$ ipython --no-banner

In [1]: import numpy as np

In [2]: np.set_printoptions(precision=2, suppress=True, linewidth=200)

In [3]: J = np.load("data.npy")

In [4]: J
Out[4]: 
array([[ 0.59,  2.19,  1.01, -2.21],
       [ 2.19, -1.59,  2.56, -0.1 ],
       [ 1.01,  2.56,  2.4 , -0.65],
       [-2.21, -0.1 , -0.65, -1.4 ]])

In [5]: # symmetric, so the eigenvalues are real

In [6]: evals, V = np.linalg.eigh(J)

In [7]: np.round(np.linalg.eigvalsh(J + -1 * np.eye(4)), 2) + 0
Out[7]: array([-5., -3.,  0.,  4.])

In [8]: V @ np.diag(evals) @ V.T
Out[8]: 
array([[ 0.59,  2.19,  1.01, -2.21],
       [ 2.19, -1.59,  2.56, -0.1 ],
       [ 1.01,  2.56,  2.4 , -0.65],
       [-2.21, -0.1 , -0.65, -1.4 ]])

In [9]: (evals > 1e-8).sum(), (evals < -1e-8).sum()
Out[9]: (np.int64(2), np.int64(2))

In [10]: np.abs(V[:, -1]).round(6).argmax()
Out[10]: np.int64(2)

In [11]: np.round(V.T @ V, 2) + 0
Out[11]: 
array([[1., 0., 0., 0.],
       [0., 1., 0., 0.],
       [0., 0., 1., 0.],
       [0., 0., 0., 1.]])

In [12]: np.linalg.eigvalsh(J @ J)
Out[12]: array([ 1.  ,  3.99, 16.  , 24.97])

In [13]: [round(float(np.linalg.det(J[:i, :i])), 2) + 0 for i in range(1, 5)]
Out[13]: [0.59, -5.73, -4.68, 39.99]

In [14]: np.round(np.linalg.eigvalsh(J).min(), 2)
Out[14]: np.float64(-4.0)

In [15]: evals, V = np.linalg.eig(J)

In [16]: np.round(J @ V[:, 0] - evals[0] * V[:, 0], 2) + 0
Out[16]: array([0., 0., 0., 0.])

In [17]: np.sort(np.linalg.eigvals(J @ J))
Out[17]: array([ 1.  ,  3.99, 16.  , 24.97])

In [18]: np.sort(np.linalg.eigvals(np.linalg.inv(J)))
Out[18]: array([-0.5 , -0.25,  0.2 ,  1.  ])

In [19]: arr = np.load("w.npy")

In [20]: arr
Out[20]: 
array([[-1.,  0.,  0., -2.,  0., -2.],
       [ 0., -1., -2.,  0., -2.,  0.],
       [ 0., -2., -1.,  0., -2.,  0.],
       [-2.,  0.,  0., -1.,  0., -2.],
       [ 0., -2., -2.,  0., -1.,  0.],
       [-2.,  0.,  0., -2.,  0., -1.]])

In [21]: r0 = np.array([6, -2, -5, 5, 4, -5])

In [22]: Y = arr + np.outer(r0, np.eye(6)[4])

In [23]: np.round(np.linalg.det(Y) / np.linalg.det(arr), 2), round(float(1 + np.linalg.solve(arr, r0)[4]), 2)
Out[23]: (np.float64(6.2), 6.2)

In [24]: np.linalg.matrix_rank(np.linalg.inv(Y) - np.linalg.inv(arr), tol=1e-8)
Out[24]: np.int64(1)

In [25]: np.linalg.matrix_rank(Y - arr)
Out[25]: np.int64(1)
